$ python3 -q
>>> import numpy as np
>>> import numpy.linalg as la
>>> np.set_printoptions(suppress=True, linewidth=120)
>>> def rd(a):
...     return np.round(a, 2) + 0
... 
>>> arr = np.load("run12.npy")
>>> arr
array([[-0.32, -1.46, -2.91, -0.32],
       [ 2.57,  0.66, -1.59,  3.93],
       [-3.6 , -0.22,  6.4 ,  6.44]])
>>> blk = np.stack([arr, -3 * arr, arr[::-1]])
>>> rd(la.norm(blk, axis=(1, 2)))
array([11.46, 34.37, 11.46])
>>> print(la.matrix_rank(blk))
[3 3 3]
>>> (blk @ arr.T).shape
(3, 3, 3)
>>> la.matrix_rank(blk.reshape(3, -1))
np.int64(2)
>>> rd(blk.sum(axis=0))
array([[ -2.96,   2.7 ,  12.22,   7.08],
       [ -2.57,  -0.66,   1.59,  -3.93],
       [  6.88,  -1.02, -15.71, -13.2 ]])
>>> print(rd(la.svd(arr, compute_uv=False)))
[10.    5.01  2.5 ]
>>> np.unravel_index(np.abs(arr).argmax(), arr.shape)
(np.int64(2), np.int64(3))
>>> rd(arr.mean(axis=0))
array([-0.45, -0.34,  0.63,  3.35])
>>> print(arr.shape)
(3, 4)
>>> np.abs(arr).max()
np.float64(6.44)
>>> rd(arr.sum(axis=0))
array([-1.35, -1.02,  1.9 , 10.05])
>>> rd(np.diff(arr, axis=0))
array([[ 2.89,  2.12,  1.32,  4.25],
       [-6.17, -0.88,  7.99,  2.51]])
>>> Y = arr / np.sqrt((arr ** 2).mean(axis=1, keepdims=True))
>>> la.matrix_rank(arr - arr.mean(axis=1, keepdims=True))
np.int64(3)
>>> rd(arr - arr.mean(axis=1, keepdims=True))
array([[ 0.93, -0.21, -1.66,  0.93],
       [ 1.18, -0.73, -2.98,  2.54],
       [-5.86, -2.48,  4.15,  4.19]])
>>> rd(Y[0])
array([-0.19, -0.89, -1.77, -0.19])
>>> m1 = np.load("x.npy")
>>> print(m1)
[[5 4 1 0]
 [2 0 4 0]
 [1 1 0 0]
 [0 0 0 0]]
>>> [round(float(x), 2) for x in la.svd(m1, compute_uv=False)[:3]]
[7.1, 3.68, 0.08]
>>> rd(la.norm(m1, 2) / la.norm(m1))
np.float64(0.89)
>>> print(la.matrix_rank(m1, rtol=0.1))
2
>>> np.argsort(-la.norm(m1, axis=0).round(6), kind="stable")[:3]
array([0, 1, 2])
>>> rd(la.norm(m1, axis=0))
array([5.48, 4.12, 4.12, 0.  ])
>>> m1[3] @ m1[0]
np.int64(0)
>>> E = np.array([[-5, -2], [3, -5], [-8, 2], [-2, -9]])
>>> E[2] = E[3]
>>> print(E)
[[-5 -2]
 [ 3 -5]
 [-2 -9]
 [-2 -9]]
>>> # rows 2 and 3 are equal
>>> Y = E[0, 0] * E[1:] - np.outer(E[1:, 0], E[0])
>>> Y
array([[ 0, 31],
       [ 0, 41],
       [ 0, 41]])
>>> np.flatnonzero(~Y.round(6).any(axis=1))
array([], dtype=int64)
>>> O, evecs = la.qr(E[:, :1])[0], la.qr(E[:, 1:])[0]
>>> sv = la.svd(O.T @ evecs, compute_uv=False)
>>> (sv > 0.9).sum()
np.int64(0)
>>> proj = E @ la.solve(E.T @ E, E.T)
>>> print(proj @ E[:, 0])
[-5.  3. -2. -2.]
>>> print(rd(proj))
[[ 0.61 -0.43  0.16  0.16]
 [-0.43  0.52  0.18  0.18]
 [ 0.16  0.18  0.43  0.43]
 [ 0.16  0.18  0.43  0.43]]
>>> rd((np.eye(4) - proj) @ E)
array([[0., 0.],
       [0., 0.],
       [0., 0.],
       [0., 0.]])
>>> rd(np.diag(proj))
array([0.61, 0.52, 0.43, 0.43])
>>> rd(la.eigvalsh(proj))
array([0., 0., 1., 1.])
>>> rng = np.random.default_rng(68)
>>> idx = rng.permutation(4)
>>> idx
array([1, 0, 2, 3])
>>> Y = proj[idx][:, idx]
>>> rd(np.diag(Y))
array([0.52, 0.61, 0.43, 0.43])
>>> rd(Y)
array([[ 0.52, -0.43,  0.18,  0.18],
       [-0.43,  0.61,  0.16,  0.16],
       [ 0.18,  0.16,  0.43,  0.43],
       [ 0.18,  0.16,  0.43,  0.43]])
>>> data = np.loadtxt("arr.csv", delimiter=",")
>>> print(data)
[[ 0.6  -0.59 -2.8 ]
 [ 0.7  -0.73  0.4 ]
 [-0.2   0.2   0.7 ]
 [-0.4   0.39  1.  ]
 [ 0.1  -0.09 -0.8 ]
 [ 0.   -0.02  0.4 ]
 [ 1.   -1.05 -0.6 ]
 [ 1.4  -1.41 -0.3 ]
 [ 0.4  -0.37 -0.3 ]
 [ 0.4  -0.4   0.5 ]
 [-0.3   0.29 -0.1 ]
 [ 0.4  -0.44  1.2 ]
 [ 1.   -1.04 -0.7 ]]
>>> cen = data - data.mean(axis=0)
>>> evecs = la.svd(cen)[2][:2]
>>> Y = cen - cen @ evecs.T @ evecs
>>> rd(la.norm(Y) / la.norm(cen))
np.float64(0.01)
>>> rd((cen @ evecs.T).std(axis=0))
array([1.06, 0.65])
>>> rd(np.diag(evecs.T @ evecs))
array([0.49, 0.51, 1.  ])
>>> print(rd(Y.std(axis=0)))
[0.01 0.01 0.  ]
>>> la.norm(Y, axis=1).round(6).argmax()
np.int64(8)
>>> x0 = np.array([6, 6, 4])
>>> h = np.maximum(data @ x0, 0)
>>> print(rd(data.T @ h))
[ 1.48 -1.78 13.53]
>>> print(data * (h > 1e-9)[:, None])
[[ 0.   -0.   -0.  ]
 [ 0.7  -0.73  0.4 ]
 [-0.2   0.2   0.7 ]
 [-0.4   0.39  1.  ]
 [ 0.   -0.   -0.  ]
 [ 0.   -0.02  0.4 ]
 [ 0.   -0.   -0.  ]
 [ 0.   -0.   -0.  ]
 [ 0.   -0.   -0.  ]
 [ 0.4  -0.4   0.5 ]
 [-0.    0.   -0.  ]
 [ 0.4  -0.44  1.2 ]
 [ 0.   -0.   -0.  ]]
>>> mat = np.array([[-2, 0, 0, -1], [-2, 0, 0, 0], [0, 0, 0, 0], [0, 0, 0, 0]])
>>> # splits into 2 blocks
>>> idx = rng.permutation(4)
>>> idx
array([0, 2, 3, 1])
>>> Y = mat[idx][:, idx]
>>> print(np.trace(Y))
-2
>>> rd(np.sort(np.abs(la.eigvals(Y))))
array([0., 0., 0., 2.])
>>> print(Y)
[[-2  0 -1  0]
 [ 0  0  0  0]
 [ 0  0  0  0]
 [-2  0  0  0]]
>>> rd(la.det(Y)), rd(la.det(mat[idx]))
(np.float64(0.0), np.float64(0.0))
>>> x0 = np.array([2, -3, -3, 0])
>>> h = np.maximum(Y @ x0, 0)
>>> np.maximum(Y @ x0, 0) - np.maximum(-Y @ x0, 0)
array([-1,  0,  0, -4])
>>> print(np.maximum(Y @ (3 * x0), 0))
[0 0 0 0]
>>> rk = la.matrix_rank(mat)
>>> rk
np.int64(2)
>>> ns = la.svd(mat)[2][rk:].T
>>> [int(la.matrix_rank(np.delete(mat, i, axis=0))) for i in range(4)]
[1, 1, 2, 2]
>>> np.allclose(mat @ ns, 0)
True
>>> [int(la.matrix_rank(mat[:i])) for i in range(1, len(mat) + 1)]
[1, 2, 2, 2]
>>> proj = np.triu(np.array([[1, -1, -3, -2], [0, 0, 2, -3], [0, 0, 1, -2], [-1, 3, 2, 2]]), 1) + np.eye(4)
>>> Y = proj @ mat @ la.inv(proj)
>>> proj @ mat - mat @ proj
array([[ 2., -2., -6., -4.],
       [ 0., -2., -6., -4.],
       [ 0.,  0.,  0.,  0.],
       [ 0.,  0.,  0.,  0.]])
>>> np.trace(Y), np.trace(mat)
(np.float64(-2.0), np.int64(-2))
>>> Y
array([[  0.,   0.,   0.,  -1.],
       [ -2.,  -2.,  -2., -14.],
       [  0.,   0.,   0.,   0.],
       [  0.,   0.,   0.,   0.]])
>>> K = np.load("m.npy")
>>> rd(K)
array([[-4.48,  1.96,  0.1 ,  1.05],
       [-0.99, -3.09, -3.33,  1.84],
       [-0.17,  1.6 , -3.31, -3.39],
       [ 1.99,  3.01, -1.72,  3.01]])
>>> rd(la.eigvals(mat).sum().real)
np.float64(-2.0)
>>> np.kron(np.eye(2, dtype=int), mat)
array([[-2,  0,  0, -1,  0,  0,  0,  0],
       [-2,  0,  0,  0,  0,  0,  0,  0],
       [ 0,  0,  0,  0,  0,  0,  0,  0],
       [ 0,  0,  0,  0,  0,  0,  0,  0],
       [ 0,  0,  0,  0, -2,  0,  0, -1],
       [ 0,  0,  0,  0, -2,  0,  0,  0],
       [ 0,  0,  0,  0,  0,  0,  0,  0],
       [ 0,  0,  0,  0,  0,  0,  0,  0]])
>>> rd(la.det(mat.T))
np.float64(0.0)
>>> rd(la.det(2 * mat)), rd(la.det(mat))
(np.float64(0.0), np.float64(0.0))
>>> Y = la.inv(K)
>>> (np.abs(Y) > 1e-9).astype(int)
array([[1, 1, 1, 1],
       [1, 1, 1, 1],
       [1, 1, 1, 1],
       [1, 1, 1, 1]])
>>> print(np.allclose(Y, K.T))
False
>>> rd(la.cond(K))
np.float64(1.0)
>>> rd(Y)
array([[-0.18, -0.04, -0.01,  0.08],
       [ 0.08, -0.12,  0.06,  0.12],
       [ 0.  , -0.13, -0.13, -0.07],
       [ 0.04,  0.07, -0.14,  0.12]])
>>> rd(la.det(K) * la.det(Y))
np.float64(1.0)
>>> Y = m1[0, 0] * m1[1:] - np.outer(m1[1:, 0], m1[0])
>>> Y
array([[ 0, -8, 18,  0],
       [ 0,  1, -1,  0],
       [ 0,  0,  0,  0]])
>>> m1[:, 0] / m1[0, 0]
array([1. , 0.4, 0.2, 0. ])
>>> Y.reshape(-1, 2)
array([[ 0, -8],
       [18,  0],
       [ 0,  1],
       [-1,  0],
       [ 0,  0],
       [ 0,  0]])
>>> Y.reshape(2, -1)
array([[ 0, -8, 18,  0,  0,  1],
       [-1,  0,  0,  0,  0,  0]])
>>> Y.ravel(order="F")
array([ 0,  0,  0, -8,  1,  0, 18, -1,  0,  0,  0,  0])
>>> blk = Y.reshape(3, 2, -1)
>>> print(np.swapaxes(blk, 1, 2)[0])
[[ 0 18]
 [-8  0]]
>>> blk.transpose(1, 0, 2)
array([[[ 0, -8],
        [ 0,  1],
        [ 0,  0]],

       [[18,  0],
        [-1,  0],
        [ 0,  0]]])
>>> np.einsum("ihd,jhd->hij", blk, blk).shape
(2, 3, 3)
>>> blk.shape
(3, 2, 2)
>>> f, v = K[1], K[2]
>>> f @ f
np.float64(25.0)
>>> p = (f @ v) / (f @ f) * f
>>> rd((v - p) @ f)
np.float64(0.0)
>>> Y = np.array([[1, 9], [5, 6]])
>>> C = np.array([[-1, -2, -1], [3, 3, 2], [-2, 2, -3]])
>>> F = np.kron(Y, C)
>>> print(F)
[[ -1  -2  -1  -9 -18  -9]
 [  3   3   2  27  27  18]
 [ -2   2  -3 -18  18 -27]
 [ -5 -10  -5  -6 -12  -6]
 [ 15  15  10  18  18  12]
 [-10  10 -15 -12  12 -18]]
>>> print(np.trace(F))
-7
>>> np.allclose(F, F.T)
False
>>> rd(np.abs(la.eigvals(F)).max())
np.float64(41.57)
>>> rd(np.sort(np.abs(la.eigvals(F))))
array([ 5.56,  5.56, 14.27, 16.19, 16.19, 41.57])
>>> print((F + F.T) / 2)
[[ -1.    0.5  -1.5  -7.   -1.5  -9.5]
 [  0.5   3.    2.    8.5  21.   14. ]
 [ -1.5   2.   -3.  -11.5  14.  -21. ]
 [ -7.    8.5 -11.5  -6.    3.   -9. ]
 [ -1.5  21.   14.    3.   18.   12. ]
 [ -9.5  14.  -21.   -9.   12.  -18. ]]
>>> (F - F.T) / 2
array([[  0. ,  -2.5,   0.5,  -2. , -16.5,   0.5],
       [  2.5,   0. ,   0. ,  18.5,   6. ,   4. ],
       [ -0.5,   0. ,   0. ,  -6.5,   4. ,  -6. ],
       [  2. , -18.5,   6.5,   0. , -15. ,   3. ],
       [ 16.5,  -6. ,  -4. ,  15. ,   0. ,   0. ],
       [ -0.5,  -4. ,   6. ,  -3. ,   0. ,   0. ]])
>>> cov = arr.T @ arr
>>> rd(la.svd(arr, compute_uv=False) ** 2)
array([99.97, 25.05,  6.24])
>>> np.allclose(cov, cov.T)
True
>>> rd(np.trace(cov)), rd((arr ** 2).sum())
(np.float64(131.26), np.float64(131.26))
>>> la.matrix_rank(cov)
np.int64(3)
>>> feats = np.load("out7.npy")
>>> rd(feats)
array([[ 0.89, -0.18, -0.18, -0.18],
       [-0.18,  0.04,  0.04,  0.04],
       [-0.18,  0.04,  0.04,  0.04],
       [-0.18,  0.04,  0.04,  0.04]])
>>> # row 0 is much longer than the rest
>>> x0 = np.array([2, 0, 1, 0])
>>> print(np.trace(feats))
1.0
>>> print(rd((x0 - feats @ x0) @ (feats @ x0)))
0.0
>>> cov = feats.T @ feats
>>> rd(np.diag(cov))
array([0.89, 0.04, 0.04, 0.04])
>>> np.allclose(cov, cov.T)
True
>>> rd(la.svd(feats, compute_uv=False) ** 2)
array([1., 0., 0., 0.])
>>> (feats @ feats.T).shape
(4, 4)
>>> rd(la.eigvalsh(cov)[::-1])
array([1., 0., 0., 0.])
>>> la.matrix_rank(cov)
np.int64(1)
>>> rd(cov)
array([[ 0.89, -0.18, -0.18, -0.18],
       [-0.18,  0.04,  0.04,  0.04],
       [-0.18,  0.04,  0.04,  0.04],
       [-0.18,  0.04,  0.04,  0.04]])
>>> rd(np.trace(cov)), (feats ** 2).sum()
(np.float64(1.0), np.float64(1.0))
